% ipython --no-banner

In [1]: import numpy as np

In [2]: import numpy.linalg as la

In [3]: np.set_printoptions(precision=3, suppress=True, linewidth=120)

In [4]: E = np.loadtxt("data.csv", delimiter=",")

In [5]: E
Out[5]: 
array([[ 3., -3.,  0.,  2.,  0.,  0.],
       [-3., 11.,  0., -6.,  0.,  0.],
       [ 0.,  0.,  2.,  0.,  0.,  0.],
       [ 2., -6.,  0.,  6.,  0.,  0.],
       [ 0.,  0.,  0.,  0.,  2.,  0.],
       [ 0.,  0.,  0.,  0.,  0.,  2.]])

In [6]: Q, evecs = la.qr(E[:, :1])[0], la.qr(E[:, 1:])[0]

In [7]: sv = la.svd(Q.T @ evecs, compute_uv=False)

In [8]: (sv > 0.9).sum()
Out[8]: np.int64(0)

In [9]: round(float(la.norm(Q @ Q.T - evecs @ evecs.T, 2)), 3)
Out[9]: 1.0

In [10]: evals, evecs = la.eigh(E)

In [11]: la.svd(E, compute_uv=False)
Out[11]: array([16.,  2.,  2.,  2.,  2.,  2.])

In [12]: evals
Out[12]: array([ 2.,  2.,  2.,  2.,  2., 16.])

In [13]: def softmax(z):
    ...:     e = np.exp(z - z.max(axis=-1, keepdims=True))
    ...:     return e / e.sum(axis=-1, keepdims=True)
    ...: 

In [14]: np.round(softmax(E[3] + 3), 3) + 0
Out[14]: array([0.018, 0.   , 0.002, 0.975, 0.002, 0.002])

In [15]: softmax(E).sum(axis=1)
Out[15]: array([1., 1., 1., 1., 1., 1.])

In [16]: np.round(softmax(10 * E[3]), 3) + 0
Out[16]: array([0., 0., 0., 1., 0., 0.])

In [17]: S = E @ E.T / np.sqrt(6)

In [18]: np.round(softmax(S)[3] @ E, 3) + 0
Out[18]: array([ 2., -6.,  0.,  6.,  0.,  0.])

In [19]: np.round(softmax(S + np.triu(np.full(S.shape, -np.inf), 1)), 3) + 0
Out[19]: 
array([[1.   , 0.   , 0.   , 0.   , 0.   , 0.   ],
       [0.   , 1.   , 0.   , 0.   , 0.   , 0.   ],
       [0.14 , 0.14 , 0.719, 0.   , 0.   , 0.   ],
       [0.   , 0.   , 0.   , 1.   , 0.   , 0.   ],
       [0.11 , 0.11 , 0.11 , 0.11 , 0.561, 0.   ],
       [0.099, 0.099, 0.099, 0.099, 0.099, 0.506]])

In [20]: softmax(S).round(6).argmax(axis=1)
Out[20]: array([3, 1, 2, 3, 4, 5])
